In [1]: import numpy as np

In [2]: import numpy.linalg as la

In [3]: np.set_printoptions(suppress=True, linewidth=140)

In [4]: tidy = lambda a: np.round(a, 1) + 0

In [5]: M = np.loadtxt("run13.csv", delimiter=",")

In [6]: print(M)
[[ 0.  0.  0. -1.]
 [ 0.  3.  0.  0.]
 [ 0.  0.  1.  0.]
 [ 0.  0.  0.  0.]]

In [7]: # triangular: eigenvalues sit on the diagonal

In [8]: print(tidy(la.svd(M, compute_uv=False)))
[3. 1. 1. 0.]

In [9]: print(tidy(la.norm(M, axis=0)))
[0. 3. 1. 1.]

In [10]: print(tidy(la.pinv(M)))
[[ 0.   0.   0.   0. ]
 [ 0.   0.3  0.   0. ]
 [ 0.   0.   1.   0. ]
 [-1.   0.   0.   0. ]]

In [11]: x = np.array([3, 2, -2, -3])

In [12]: h = np.maximum(M @ x, 0)

In [13]: print(np.flatnonzero(h > 1e-9))
[0 1]

In [14]: print(M * (h > 1e-9)[:, None])
[[ 0.  0.  0. -1.]
 [ 0.  3.  0.  0.]
 [ 0.  0.  0.  0.]
 [ 0.  0.  0.  0.]]

In [15]: print(tidy(np.tanh(M @ x)))
[ 1.  1. -1.  0.]

In [16]: print(la.cond(M) > 100)
True

In [17]: left, s, Vh = la.svd(M)

In [18]: print(np.argmax(s[:-1] / (s[1:] + 1e-6)) + 1)
3

In [19]: print(s)
[3. 1. 1. 0.]

In [20]: B = left[:, :3] @ np.diag(s[:3]) @ Vh[:3]

In [21]: print(np.abs(M - B).max())
0.0

In [22]: data = np.load("out15.npy")

In [23]: print(data)
[[0 1 0 0 0 0]
 [1 0 0 0 0 0]
 [0 0 0 1 0 0]
 [0 0 1 0 0 0]
 [0 0 0 0 0 1]
 [0 0 0 0 1 0]]

In [24]: vals, evecs = la.eigh(data)

In [25]: print(tidy(la.svd(data, compute_uv=False)))
[1. 1. 1. 1. 1. 1.]

In [26]: print(tidy(la.eigvalsh(data + 2 * np.eye(6))))
[1. 1. 1. 3. 3. 3.]

In [27]: print(tidy(evecs.T @ data @ evecs))
[[-1.  0.  0.  0.  0.  0.]
 [ 0. -1.  0.  0.  0.  0.]
 [ 0.  0. -1.  0.  0.  0.]
 [ 0.  0.  0.  1.  0.  0.]
 [ 0.  0.  0.  0.  1.  0.]
 [ 0.  0.  0.  0.  0.  1.]]

In [28]: print(tidy(evecs.T @ evecs))
[[1. 0. 0. 0. 0. 0.]
 [0. 1. 0. 0. 0. 0.]
 [0. 0. 1. 0. 0. 0.]
 [0. 0. 0. 1. 0. 0.]
 [0. 0. 0. 0. 1. 0.]
 [0. 0. 0. 0. 0. 1.]]

In [29]: print(tidy(la.eigvalsh(data @ data)))
[1. 1. 1. 1. 1. 1.]

In [30]: print(np.unique(vals.round(6) + 0, return_counts=True)[1])
[3 3]

In [31]: print(tidy(la.pinv(data)))
[[0. 1. 0. 0. 0. 0.]
 [1. 0. 0. 0. 0. 0.]
 [0. 0. 0. 1. 0. 0.]
 [0. 0. 1. 0. 0. 0.]
 [0. 0. 0. 0. 0. 1.]
 [0. 0. 0. 0. 1. 0.]]

In [32]: print(tidy(la.svd(data, compute_uv=False)))
[1. 1. 1. 1. 1. 1.]

In [33]: print(data @ data.T)
[[1 0 0 0 0 0]
 [0 1 0 0 0 0]
 [0 0 1 0 0 0]
 [0 0 0 1 0 0]
 [0 0 0 0 1 0]
 [0 0 0 0 0 1]]

In [34]: print(data[:, 0] @ data[:, 5])
0

In [35]: B = np.array([[-2, -1], [-3, -3]])

In [36]: W2 = np.array([[-7, 8, 0], [3, 1, 8], [-4, -5, 1]])

In [37]: W0 = np.kron(B, W2)

In [38]: print(W0)
[[ 14 -16   0   7  -8   0]
 [ -6  -2 -16  -3  -1  -8]
 [  8  10  -2   4   5  -1]
 [ 21 -24   0  21 -24   0]
 [ -9  -3 -24  -9  -3 -24]
 [ 12  15  -3  12  15  -3]]

In [39]: cov = W0.T @ W0

In [40]: print(np.trace(cov), (W0 ** 2).sum())
5267 5267

In [41]: print(la.matrix_rank(cov))
6

In [42]: print(tidy(la.svd(W0, compute_uv=False) ** 2))
[2667.4 1680.2  828.2   47.    29.6   14.6]

In [43]: print(cov)
[[ 962 -429  260  814 -363  220]
 [-429 1170   39 -363  990   33]
 [ 260   39  845  220   33  715]
 [ 814 -363  220  740 -330  200]
 [-363  990   33 -330  900   30]
 [ 220   33  715  200   30  650]]

In [44]: B = W0 / np.sqrt((W0 ** 2).mean(axis=1, keepdims=True))

In [45]: print(la.matrix_rank(W0 - W0.mean(axis=1, keepdims=True)))
5

In [46]: print(tidy(la.norm(B, axis=1)))
[2.4 2.4 2.4 2.4 2.4 2.4]

In [47]: print(W0 - W0.mean(axis=1, keepdims=True))
[[ 14.5 -15.5   0.5   7.5  -7.5   0.5]
 [  0.    4.  -10.    3.    5.   -2. ]
 [  4.    6.   -6.    0.    1.   -5. ]
 [ 22.  -23.    1.   22.  -23.    1. ]
 [  3.    9.  -12.    3.    9.  -12. ]
 [  4.    7.  -11.    4.    7.  -11. ]]

In [48]: q, evecs = la.qr(data[:, :3])[0], la.qr(data[:, 3:])[0]

In [49]: s = la.svd(q.T @ evecs, compute_uv=False)

In [50]: print(s)
[0. 0. 0.]

In [51]: print((s > 0.9).sum())
0

In [52]: X = np.array([[2.0, -3.0, 0.0, 0.0],
    ...:     [-3.0, 0.0, -3.0, 0.0],
    ...:     [0.0, -3.0, 0.0, -3.0],
    ...:     [0.0, 0.0, -3.0, 0.0]])

In [53]: # symmetric, so the eigenvalues are real

In [54]: hat = np.triu(np.array([[8, -9, 8, -9], [-3, 9, 2, 7], [4, 1, -5, -6], [2, -2, -4, 3]]), 1) + np.eye(4)

In [55]: B = hat @ X @ la.inv(hat)

In [56]: print(B)
[[   29.   234.  -646. -5277.]
 [   -3.   -33.    66.   594.]
 [    0.    -3.    24.   162.]
 [    0.     0.    -3.   -18.]]

In [57]: print(tidy(np.poly(B)))
[  1.  -2. -27.  36.  81.]

In [58]: print(tidy(la.det(B)))
81.0

In [59]: print(np.trace(B), np.trace(X))
2.0 2.0

In [60]: cov = X.T @ X

In [61]: print(tidy(la.eigvalsh(cov)[::-1]))
[27.8 21.7  6.9  1.6]

In [62]: print(tidy(la.svd(X, compute_uv=False) ** 2))
[27.8 21.7  6.9  1.6]

In [63]: print(np.diag(cov))
[13. 18. 18.  9.]

In [64]: m1 = np.tril(np.array([[2, 1, -2, 1], [-1, 1, -3, -2], [-2, 2, 2, 0], [-3, 2, 3, -2]]), -1) + np.eye(4, dtype=int)

In [65]: print(m1)
[[ 1  0  0  0]
 [-1  1  0  0]
 [-2  2  1  0]
 [-3  2  3  1]]

In [66]: # triangular: eigenvalues sit on the diagonal

In [67]: def softmax(z):
    ...:     e = np.exp(z - z.max(axis=-1, keepdims=True))
    ...:     return e / e.sum(axis=-1, keepdims=True)
    ...: 

In [68]: print(tidy(softmax(m1[2])))
[0.  0.7 0.2 0.1]

In [69]: print(tidy(softmax(m1[2] + 4)))
[0.  0.7 0.2 0.1]

In [70]: print(tidy(softmax(10 * m1[2])))
[0. 1. 0. 0.]

In [71]: print(tidy(softmax(m1).sum(axis=1)))
[1. 1. 1. 1.]

In [72]: S = m1 @ m1.T / np.sqrt(4)

In [73]: print(tidy(softmax(S + np.triu(np.full(S.shape, -np.inf), 1))))
[[1.  0.  0.  0. ]
 [0.2 0.8 0.  0. ]
 [0.  0.1 0.9 0. ]
 [0.  0.  0.  1. ]]

In [74]: print(tidy(softmax(S)[2] @ m1))
[-2.9  2.   2.7  0.9]

In [75]: q, R = la.qr(m1)

In [76]: print(tidy(np.trace(q @ q.T)))
4.0

In [77]: print(tidy(abs(R[0, 0])), tidy(la.norm(m1[:, 0])))
3.9 3.9

In [78]: print(tidy(R))
[[-3.9  2.8  2.8  0.8]
 [ 0.  -1.   0.1  0.2]
 [ 0.   0.  -1.4 -0.6]
 [ 0.   0.   0.   0.2]]

In [79]: print(tidy(q.T @ q))
[[1. 0. 0. 0.]
 [0. 1. 0. 0.]
 [0. 0. 1. 0.]
 [0. 0. 0. 1.]]

In [80]: q = m1.astype(float).copy()

In [81]: for j in range(4):
    ...:     q[:, j] -= q[:, :j] @ (q[:, :j].T @ q[:, j])
    ...:     q[:, j] /= la.norm(q[:, j])
    ...: 

In [82]: print(tidy(q.T @ m1))
[[ 3.9 -2.8 -2.8 -0.8]
 [ 0.   1.  -0.1 -0.2]
 [ 0.   0.   1.4  0.6]
 [ 0.   0.   0.   0.2]]

In [83]: rng = np.random.default_rng(111809)

In [84]: z = rng.permutation(4)

In [85]: print(z)
[0 3 1 2]

In [86]: B = m1[z][:, z]

In [87]: print(np.diag(B))
[1 1 1 1]

In [88]: E = np.load("x.npy")

In [89]: print(E)
[[0 0 0 1 1 0 0]
 [0 0 1 0 0 1 0]
 [0 1 0 0 1 0 0]
 [1 0 0 0 1 1 1]
 [1 0 1 1 0 0 1]
 [0 1 0 1 0 0 0]
 [0 0 0 1 1 0 0]]

In [90]: # rows 0 and 6 are equal

In [91]: print([round(float(la.det(E[:i, :i])), 2) + 0 for i in range(1, 8)])
[0.0, 0.0, 0.0, 1.0, -2.0, -4.0, 0.0]

In [92]: A = np.array([[0, 6, 7, 1, 5, 1, 9, 3],
    ...:     [3, 5, 6, 5, 0, 9, 4, 6],
    ...:     [3, 7, 9, 6, 5, 6, 8, 6],
    ...:     [3, 0, 6, 8, 0, 0, 0, 0],
    ...:     [9, 0, 4, 5, 9, 8, 1, 1],
    ...:     [5, 7, 9, 6, 0, 2, 7, 0],
    ...:     [7, 9, 0, 0, 4, 0, 0, 3]])

In [93]: A[2] = A[4]

In [94]: print(A)
[[0 6 7 1 5 1 9 3]
 [3 5 6 5 0 9 4 6]
 [9 0 4 5 9 8 1 1]
 [3 0 6 8 0 0 0 0]
 [9 0 4 5 9 8 1 1]
 [5 7 9 6 0 2 7 0]
 [7 9 0 0 4 0 0 3]]

In [95]: # looks like rank 6

In [96]: print(la.lstsq(A[:-1].T, A[-1])[2])
5

In [97]: print(np.abs(np.diag(la.qr(A)[1])) > 1e-9)
[ True  True  True  True  True  True False]

In [98]: print(tidy(A @ la.pinv(A) @ A))
[[0. 6. 7. 1. 5. 1. 9. 3.]
 [3. 5. 6. 5. 0. 9. 4. 6.]
 [9. 0. 4. 5. 9. 8. 1. 1.]
 [3. 0. 6. 8. 0. 0. 0. 0.]
 [9. 0. 4. 5. 9. 8. 1. 1.]
 [5. 7. 9. 6. 0. 2. 7. 0.]
 [7. 9. 0. 0. 4. 0. 0. 3.]]

In [99]: print(np.unique(A.round(6), axis=0).shape)
(6, 8)

In [100]: print(tidy(la.norm(A[4] - A[3])))
14.0

In [101]: print(tidy(la.norm(A[4], 1)), tidy(la.norm(A[4], np.inf)))
37.0 9.0

In [102]: print(tidy(la.norm(A, axis=0)))
[15.9 13.8 15.3 13.3 14.2 14.6 12.2  7.5]

In [103]: print(la.matrix_rank(A, rtol=0.1))
6

In [104]: print([round(float(x), 1) for x in la.svd(A, compute_uv=False)[:3]])
[31.2, 15.4, 11.1]

In [105]: x = np.array([1, 1, 1, 2, 1, 2, 2, 1])

In [106]: h = np.maximum(A @ x, 0)

In [107]: print(h)
[43 56 51 25 51 51 23]

In [108]: print(np.maximum(A @ (3 * x), 0))
[129 168 153  75 153 153  69]

In [109]: print(np.flatnonzero(h > 1e-9))
[0 1 2 3 4 5 6]

In [110]: print(np.tanh(A @ x))
[1. 1. 1. 1. 1. 1. 1.]

In [111]: print(A * (h > 1e-9)[:, None])
[[0 6 7 1 5 1 9 3]
 [3 5 6 5 0 9 4 6]
 [9 0 4 5 9 8 1 1]
 [3 0 6 8 0 0 0 0]
 [9 0 4 5 9 8 1 1]
 [5 7 9 6 0 2 7 0]
 [7 9 0 0 4 0 0 3]]

In [112]: print(np.maximum(A @ x, 0) - np.maximum(-A @ x, 0))
[43 56 51 25 51 51 23]

In [113]: arr = np.array([[4, 5, 6, 7, 8, 9, 10, 11],
     ...:     [12, 13, 14, 15, 16, 17, 18, 19],
     ...:     [20, 21, 22, 23, 24, 25, 26, 27],
     ...:     [28, 29, 30, 31, 32, 33, 34, 35],
     ...:     [36, 37, 38, 39, 40, 41, 42, 43]])

In [114]: # rows and columns are dependent

In [115]: left, s, Vh = la.svd(arr)

In [116]: evecs = Vh[:(s > 1e-8).sum()]

In [117]: x = arr[0] + -2 * arr[3] + rng.integers(2) * np.eye(8)[6]

In [118]: print(x)
[-52. -53. -54. -55. -56. -57. -58. -59.]

In [119]: print(la.matrix_rank(np.vstack([arr, x])))
2

In [120]: print(tidy(la.norm(x - evecs.T @ evecs @ x)))
0.0

In [121]: print(np.allclose(evecs.T @ evecs @ x, x))
True

In [122]: print(tidy(evecs.T @ evecs))
[[ 0.4  0.3  0.3  0.2  0.1  0.  -0.1 -0.2]
 [ 0.3  0.3  0.2  0.2  0.1  0.   0.  -0.1]
 [ 0.3  0.2  0.2  0.1  0.1  0.1  0.   0. ]
 [ 0.2  0.2  0.1  0.1  0.1  0.1  0.1  0.1]
 [ 0.1  0.1  0.1  0.1  0.1  0.1  0.2  0.2]
 [ 0.   0.   0.1  0.1  0.1  0.2  0.2  0.2]
 [-0.1  0.   0.   0.1  0.2  0.2  0.3  0.3]
 [-0.2 -0.1  0.   0.1  0.2  0.2  0.3  0.4]]

In [123]: print(tidy(np.diag(evecs.T @ evecs)))
[0.4 0.3 0.2 0.1 0.1 0.2 0.3 0.4]
